$ python -q
>>> import numpy as np
>>> from numpy import linalg as LA
>>> np.set_printoptions(precision=1, suppress=True, linewidth=140, floatmode="fixed")
>>> F = np.load("data.npy")
>>> F
array([[ 1,  1, -1, -1,  1,  1, -1, -1],
       [ 1, -1, -1,  1, -1,  1,  1, -1],
       [ 1, -1, -1,  1,  1, -1, -1,  1]])
>>> F @ F
Traceback (most recent call last):
  File "<python-input-5>", line 1, in <module>
    F @ F
    ~~^~~
ValueError: matmul: Input operand 1 has a mismatch in its core dimension 0, with gufunc signature (n?,k),(k,m?)->(n?,m?) (size 3 is different from 8)
>>> C2 = F.T @ F
>>> C2
array([[ 3, -1, -3,  1,  1,  1, -1, -1],
       [-1,  3,  1, -3,  1,  1, -1, -1],
       [-3,  1,  3, -1, -1, -1,  1,  1],
       [ 1, -3, -1,  3, -1, -1,  1,  1],
       [ 1,  1, -1, -1,  3, -1, -3,  1],
       [ 1,  1, -1, -1, -1,  3,  1, -3],
       [-1, -1,  1,  1, -3,  1,  3, -1],
       [-1, -1,  1,  1,  1, -3, -1,  3]])
>>> np.allclose(C2, C2.T)
True
>>> np.round(LA.eigvalsh(C2)[::-1], 1) + 0
array([8.0, 8.0, 8.0, 0.0, 0.0, 0.0, 0.0, 0.0])
>>> np.diag(C2)
array([3, 3, 3, 3, 3, 3, 3, 3])
>>> mat = np.loadtxt("run12.csv", delimiter=",")
>>> mat
array([[ 0.0,  1.0,  4.0, -3.0],
       [ 6.0,  5.0,  3.0,  2.0],
       [ 0.0,  0.0,  1.0,  0.0],
       [ 0.0,  0.0,  0.0,  3.0]])
>>> round(np.log10(LA.cond(mat)))
2
>>> LA.cond(mat) > 100
np.False_
>>> np.argsort(-LA.norm(mat, axis=0).round(6), kind="stable")[:3]
array([0, 1, 2])
>>> rng = np.random.default_rng(8479)
>>> labels = rng.permutation(4)
>>> labels
array([0, 2, 3, 1])
>>> M2 = mat[labels][:, labels]
>>> np.diag(M2)
array([0.0, 1.0, 3.0, 5.0])
>>> M2
array([[ 0.0,  4.0, -3.0,  1.0],
       [ 0.0,  1.0,  0.0,  0.0],
       [ 0.0,  0.0,  3.0,  0.0],
       [ 6.0,  3.0,  2.0,  5.0]])
>>> round(float(LA.det(M2)), 1), round(LA.det(mat[labels]), 1)
(-18.0, np.float64(-18.0))
>>> np.sort(np.abs(LA.eigvals(M2)))
array([1.0, 1.0, 3.0, 6.0])
>>> np.allclose(M2, mat)
False
>>> labels = rng.permutation(4)
>>> M2 = mat[:, labels] * rng.choice([-1, 1], 4)
>>> M2
array([[ 1.0,  0.0, -3.0, -4.0],
       [ 5.0,  6.0,  2.0, -3.0],
       [ 0.0,  0.0,  0.0, -1.0],
       [ 0.0,  0.0,  3.0, -0.0]])
>>> Uu, _, Vh = LA.svd(mat.T @ M2)
>>> labels
array([1, 0, 3, 2])
>>> np.round(LA.lstsq(mat, M2)[0], 1) + 0
array([[ 0.0,  1.0,  0.0,  0.0],
       [ 1.0,  0.0,  0.0,  0.0],
       [ 0.0,  0.0,  0.0, -1.0],
       [ 0.0,  0.0,  1.0,  0.0]])
>>> feats = np.load("block16.npy")
>>> feats
array([[ -5,  -2,  -1],
       [  0,  -4,   0],
       [  0,  -1,   0],
       [-20,   2,  -4]])
>>> t = np.radians(135)
>>> r_ = np.eye(8)
>>> r_[0, 0] = r_[4, 4] = np.cos(t)
>>> r_[0, 4], r_[4, 0] = -np.sin(t), np.sin(t)
>>> r_
array([[-0.7,  0.0,  0.0,  0.0, -0.7,  0.0,  0.0,  0.0],
       [ 0.0,  1.0,  0.0,  0.0,  0.0,  0.0,  0.0,  0.0],
       [ 0.0,  0.0,  1.0,  0.0,  0.0,  0.0,  0.0,  0.0],
       [ 0.0,  0.0,  0.0,  1.0,  0.0,  0.0,  0.0,  0.0],
       [ 0.7,  0.0,  0.0,  0.0, -0.7,  0.0,  0.0,  0.0],
       [ 0.0,  0.0,  0.0,  0.0,  0.0,  1.0,  0.0,  0.0],
       [ 0.0,  0.0,  0.0,  0.0,  0.0,  0.0,  1.0,  0.0],
       [ 0.0,  0.0,  0.0,  0.0,  0.0,  0.0,  0.0,  1.0]])
>>> M2 = F @ r_.T
>>> round(LA.det(r_), 1), round(float(np.trace(r_)), 1)
(np.float64(1.0), 4.6)
>>> M2.round(1) + 0
array([[-1.4,  1.0, -1.0, -1.0,  0.0,  1.0, -1.0, -1.0],
       [ 0.0, -1.0, -1.0,  1.0,  1.4,  1.0,  1.0, -1.0],
       [-1.4, -1.0, -1.0,  1.0,  0.0, -1.0, -1.0,  1.0]])
>>> labels = rng.permutation(8)
>>> M2 = r_[:, labels] * rng.choice([-1, 1], 8)
>>> M2
array([[ 0.0,  0.7,  0.0, -0.7, -0.0,  0.0, -0.0, -0.0],
       [ 0.0, -0.0,  0.0,  0.0, -1.0,  0.0, -0.0, -0.0],
       [ 0.0, -0.0,  1.0,  0.0, -0.0,  0.0, -0.0, -0.0],
       [ 0.0, -0.0,  0.0,  0.0, -0.0,  0.0, -1.0, -0.0],
       [ 0.0,  0.7,  0.0,  0.7, -0.0,  0.0, -0.0, -0.0],
       [ 1.0, -0.0,  0.0,  0.0, -0.0,  0.0, -0.0, -0.0],
       [ 0.0, -0.0,  0.0,  0.0, -0.0,  1.0, -0.0, -0.0],
       [ 0.0, -0.0,  0.0,  0.0, -0.0,  0.0, -0.0, -1.0]])
>>> Uu, _, Vh = LA.svd(r_.T @ M2)
>>> np.round(LA.lstsq(r_, M2)[0], 1) + 0
array([[ 0.0,  0.0,  0.0,  1.0,  0.0,  0.0,  0.0,  0.0],
       [ 0.0,  0.0,  0.0,  0.0, -1.0,  0.0,  0.0,  0.0],
       [ 0.0,  0.0,  1.0,  0.0,  0.0,  0.0,  0.0,  0.0],
       [ 0.0,  0.0,  0.0,  0.0,  0.0,  0.0, -1.0,  0.0],
       [ 0.0, -1.0,  0.0,  0.0,  0.0,  0.0,  0.0,  0.0],
       [ 1.0,  0.0,  0.0,  0.0,  0.0,  0.0,  0.0,  0.0],
       [ 0.0,  0.0,  0.0,  0.0,  0.0,  1.0,  0.0,  0.0],
       [ 0.0,  0.0,  0.0,  0.0,  0.0,  0.0,  0.0, -1.0]])
>>> np.round(Uu @ Vh, 1) + 0
array([[ 0.0,  0.0,  0.0,  1.0,  0.0,  0.0,  0.0,  0.0],
       [ 0.0,  0.0,  0.0,  0.0, -1.0,  0.0,  0.0,  0.0],
       [ 0.0,  0.0,  1.0,  0.0,  0.0,  0.0,  0.0,  0.0],
       [ 0.0,  0.0,  0.0,  0.0,  0.0,  0.0, -1.0,  0.0],
       [ 0.0, -1.0,  0.0,  0.0,  0.0,  0.0,  0.0,  0.0],
       [ 1.0,  0.0,  0.0,  0.0,  0.0,  0.0,  0.0,  0.0],
       [ 0.0,  0.0,  0.0,  0.0,  0.0,  1.0,  0.0,  0.0],
       [ 0.0,  0.0,  0.0,  0.0,  0.0,  0.0,  0.0, -1.0]])
